$ python -q
>>> import numpy as np
>>> np.set_printoptions(precision=3, suppress=True, linewidth=200, floatmode="fixed")
>>> rnd = lambda a: np.round(a, 3) + 0
>>> J = np.array([[-7, 0, -4, 6, -4],
...     [-6, 1, 3, -5, -3],
...     [6, 6, -4, -8, 8],
...     [4, -8, -2, 2, 3],
...     [4, -8, 2, 7, -8]])
>>> x0 = np.array([-9, 9, -8, -5, 0])
>>> target = J @ x0
>>> c, lr = np.zeros(5), 1 / np.linalg.norm(J, 2) ** 2
>>> for i in range(200):
...     c -= lr * J.T @ (J @ c - target)
...     if i % 50 == 0: print(i, round(np.linalg.norm(J @ c - target), 3))
... 
0 94.119
50 5.289
100 1.865
150 0.658
>>> print(rnd(np.linalg.cond(J)))
6.962
>>> rnd(c)
array([-9.009,  9.013, -7.947, -4.960,  0.046])
>>> np.diff(J, axis=0)
array([[  1,   1,   7, -11,   1],
       [ 12,   5,  -7,  -3,  11],
       [ -2, -14,   2,  10,  -5],
       [  0,   0,   4,   5, -11]])
>>> J[5]
Traceback (most recent call last):
  File "<python-input-11>", line 1, in <module>
    J[5]
    ~^^^
IndexError: index 5 is out of bounds for axis 0 with size 5
>>> np.linalg.matrix_rank(J)
np.int64(5)
>>> J.sum(axis=1)
array([ -9, -10,   8,  -1,  -3])
>>> np.zeros(5, 5)
Traceback (most recent call last):
  File "<python-input-14>", line 1, in <module>
    np.zeros(5, 5)
    ~~~~~~~~^^^^^^
TypeError: Cannot interpret '5' as a data type
>>> print(np.abs(J).max())
8
>>> J.mean(axis=0)
array([ 0.200, -1.800, -1.000,  0.400, -0.800])
>>> rnd(np.linalg.det(J[::-1]))
np.float64(36702.0)
>>> np.einsum("ii->", J)
np.int64(-16)
>>> print(rnd(np.linalg.eigvals(J)))
[ 12.474+0.000j -14.251+0.000j  -5.247+5.275j  -5.247-5.275j  -3.730+0.000j]
>>> rnd(np.linalg.eigvals(J).sum().real)
np.float64(-16.0)
>>> rnd(np.poly(J))
array([     1.000,     16.000,    -58.000,  -2154.000, -16431.000, -36702.000])
>>> print(np.einsum("ij,ji->", J, J))
372
>>> (J + J.T) / 2
array([[-7.000, -3.000,  1.000,  5.000,  0.000],
       [-3.000,  1.000,  4.500, -6.500, -5.500],
       [ 1.000,  4.500, -4.000, -5.000,  5.000],
       [ 5.000, -6.500, -5.000,  2.000,  5.000],
       [ 0.000, -5.500,  5.000,  5.000, -8.000]])
>>> print(rnd(np.sort(np.abs(np.linalg.eigvals(J)))))
[ 3.730  7.440  7.440 12.474 14.251]
>>> np.linalg.determinant(J)
Traceback (most recent call last):
  File "<python-input-25>", line 1, in <module>
    np.linalg.determinant(J)
    ^^^^^^^^^^^^^^^^^^^^^
AttributeError: module 'numpy.linalg' has no attribute 'determinant'
>>> (J - J.T) / 2
array([[ 0.000,  3.000, -5.000,  1.000, -4.000],
       [-3.000,  0.000, -1.500,  1.500,  2.500],
       [ 5.000,  1.500,  0.000, -3.000,  3.000],
       [-1.000, -1.500,  3.000,  0.000, -2.000],
       [ 4.000, -2.500, -3.000,  2.000,  0.000]])
>>> print(np.allclose(J, J.T))
False
>>> print(np.allclose(J @ J.T, J.T @ J))
False
>>> data = np.load("dump.npy")
>>> print(rnd(data))
[[ 0.987 -0.098  0.056]
 [-0.098  0.257  0.426]
 [ 0.056  0.426  0.756]]
>>> r0 = np.array([3, 1])
>>> print(rnd(np.cross(data[0, :3], data[2, :3])))
[-0.098 -0.743  0.426]
>>> rnd(np.polyval(r0, data[0]))
array([3.961, 0.705, 1.169])
>>> rnd(np.trace(np.linalg.pinv(data) @ data))
np.float64(2.0)
>>> np.allclose(data[:-1].T @ np.linalg.lstsq(data[:-1].T, data[-1])[0], data[-1])
True
>>> print(np.abs(np.diag(np.linalg.qr(data)[1])) > 1e-9)
[ True  True False]
>>> np.unique(data.round(6), axis=0).shape
(3, 3)
>>> F = np.array([[-2.0, 8.0, -3.0, -3.0],
...     [5.0, 7.0, -9.0, 2.0],
...     [-8.0, 6.0, -1.0, 0.0],
...     [0.0, 0.0, 0.0, 0.0]])
>>> # rows and columns are dependent
>>> x0 = np.array([-1, 1, 2, -2])
>>> print(np.sign((F @ x0).round(6)))
[ 1.000 -1.000  1.000  0.000]
>>> F @ np.ones(4)
array([ 0.000,  5.000, -3.000,  0.000])
>>> F * x0
array([[  2.000,   8.000,  -6.000,   6.000],
       [ -5.000,   7.000, -18.000,  -4.000],
       [  8.000,   6.000,  -2.000,  -0.000],
       [ -0.000,   0.000,   0.000,  -0.000]])
>>> print((F * x0).sum(axis=1))
[ 10.000 -20.000  12.000   0.000]
>>> F @ np.eye(4)[0]
array([-2.000,  5.000, -8.000,  0.000])
>>> F @ (2 * x0)
array([ 20.000, -40.000,  24.000,   0.000])
